In [1]: import numpy as np

In [2]: np.set_printoptions(precision=1, suppress=True, linewidth=200, sign=" ")

In [3]: W0 = 2 * np.eye(4) + np.eye(4, k=1)

In [4]: W0
Out[4]: 
array([[ 2.,  1.,  0.,  0.],
       [ 0.,  2.,  1.,  0.],
       [ 0.,  0.,  2.,  1.],
       [ 0.,  0.,  0.,  2.]])

In [5]: A2 = np.array([[-1, -3, -3], [-1, 1, 3]])

In [6]: W2 = np.kron(A2, W0)

In [7]: W2
Out[7]: 
array([[-2., -1., -0., -0., -6., -3., -0., -0., -6., -3., -0., -0.],
       [-0., -2., -1., -0., -0., -6., -3., -0., -0., -6., -3., -0.],
       [-0., -0., -2., -1., -0., -0., -6., -3., -0., -0., -6., -3.],
       [-0., -0., -0., -2., -0., -0., -0., -6., -0., -0., -0., -6.],
       [-2., -1., -0., -0.,  2.,  1.,  0.,  0.,  6.,  3.,  0.,  0.],
       [-0., -2., -1., -0.,  0.,  2.,  1.,  0.,  0.,  6.,  3.,  0.],
       [-0., -0., -2., -1.,  0.,  0.,  2.,  1.,  0.,  0.,  6.,  3.],
       [-0., -0., -0., -2.,  0.,  0.,  0.,  2.,  0.,  0.,  0.,  6.]])

In [8]: np.linalg.matrix_rank(W2)
Out[8]: np.int64(8)

In [9]: round(np.linalg.norm(W2, 2), 1), round(np.linalg.norm(A2, 2) * np.linalg.norm(W0, 2), 1)
Out[9]: (np.float64(14.7), np.float64(14.7))

In [10]: f = np.array([0, 0, 0, 0, 3])

In [11]: feats = f[np.abs(np.subtract.outer(np.arange(5), np.arange(5)))]

In [12]: feats
Out[12]: 
array([[ 0,  0,  0,  0,  3],
       [ 0,  0,  0,  0,  0],
       [ 0,  0,  0,  0,  0],
       [ 0,  0,  0,  0,  0],
       [ 3,  0,  0,  0,  0]])

In [13]: # rows and columns are dependent

In [14]: feats - feats[0]
Out[14]: 
array([[ 0,  0,  0,  0,  0],
       [ 0,  0,  0,  0, -3],
       [ 0,  0,  0,  0, -3],
       [ 0,  0,  0,  0, -3],
       [ 3,  0,  0,  0, -3]])

In [15]: feats.sum(axis=0)
Out[15]: array([ 3,  0,  0,  0,  3])

In [16]: np.abs(feats).max()
Out[16]: np.int64(3)

In [17]: np.round(np.linalg.norm(feats), 1)
Out[17]: np.float64(4.2)

In [18]: mat = np.load("block10.npy")

In [19]: mat
Out[19]: 
array([[ 0,  2,  1,  0,  2,  1],
       [-2,  0,  0, -2,  2,  1],
       [-1,  0,  0,  2,  3, -1],
       [ 0,  2, -2,  0, -3,  0],
       [-2, -2, -3,  3,  0,  3],
       [-1, -1,  1,  0, -3,  0]])

In [20]: x = np.array([0, 7, 9, -8, -6, 8])

In [21]: mat @ x
Out[21]: array([ 19,  12, -42,  14, -41,  20])

In [22]: mat @ np.ones(6)
Out[22]: array([ 6., -1.,  3., -3., -1., -4.])

In [23]: x = np.array([2, 2, -1, 2, 0, -1])

In [24]: rhs = mat @ x

In [25]: rhs
Out[25]: array([ 2, -9,  3,  6, -2, -5])

In [26]: np.linalg.solve(mat.T, mat[0])
Out[26]: array([ 1., -0.,  0., -0.,  0.,  0.])
